% python3 -q
>>> import numpy as np
>>> np.set_printoptions(suppress=True, linewidth=160)
>>> feats = np.load("data.npy")
>>> feats
array([[ 22,  30, -22],
       [-11, -16,  11],
       [  3,  -6,  -3]])
>>> # null space of dimension 1
>>> hat = np.triu(np.array([[2, 3, -1], [-3, -3, 3], [3, 2, 1]]), 1) + np.eye(3)
>>> M2 = hat @ feats @ np.linalg.inv(hat)
>>> M2
array([[-14.,  30., -90.],
       [ -2., -28.,  84.],
       [  3., -15.,  45.]])
>>> np.linalg.matrix_rank(M2)
np.int64(2)
>>> np.trace(M2), np.trace(feats)
(np.float64(3.0), np.int64(3))
>>> hat @ feats - feats @ hat
array([[ -36., -108.,  -32.],
       [   9.,   15.,   28.],
       [   0.,   -9.,   21.]])
>>> T = np.stack([M2, -2 * M2, M2[::-1]])
>>> np.round(np.linalg.norm(T, axis=(1, 2)), 2)
array([138.92, 277.84, 138.92])
>>> np.linalg.matrix_rank(T.reshape(3, -1))
np.int64(2)
>>> (T @ M2.T).shape
(3, 3, 3)
>>> x = np.array([1, 1, 2])
>>> a = np.maximum(feats @ x, 0)
>>> feats * (a > 1e-9)[:, None]
array([[ 22,  30, -22],
       [  0,   0,   0],
       [  0,   0,   0]])
>>> np.round(np.tanh(feats @ x), 2)
array([ 1., -1., -1.])
>>> np.flatnonzero(a > 1e-9)
array([0])
>>> feats[3]
Traceback (most recent call last):
  File "<python-input-20>", line 1, in <module>
    feats[3]
    ~~~~~^^^
IndexError: index 3 is out of bounds for axis 0 with size 3
>>> feats.shape
(3, 3)
>>> np.zeros(3, 3)
Traceback (most recent call last):
  File "<python-input-22>", line 1, in <module>
    np.zeros(3, 3)
    ~~~~~~~~^^^^^^
TypeError: Cannot interpret '3' as a data type
>>> np.diff(feats, axis=0)
array([[-33, -46,  33],
       [ 14,  10, -14]])
>>> np.linalg.rank(feats)
Traceback (most recent call last):
  File "<python-input-24>", line 1, in <module>
    np.linalg.rank(feats)
    ^^^^^^^^^^^^^^
AttributeError: module 'numpy.linalg' has no attribute 'rank'
>>> np.round(np.linalg.svd(feats, compute_uv=False), 2) + 0
array([48.65,  7.28,  0.  ])
>>> np.round(feats.mean(axis=0), 2)
array([ 4.67,  2.67, -4.67])
>>> feats.sum(axis=0)
array([ 14,   8, -14])
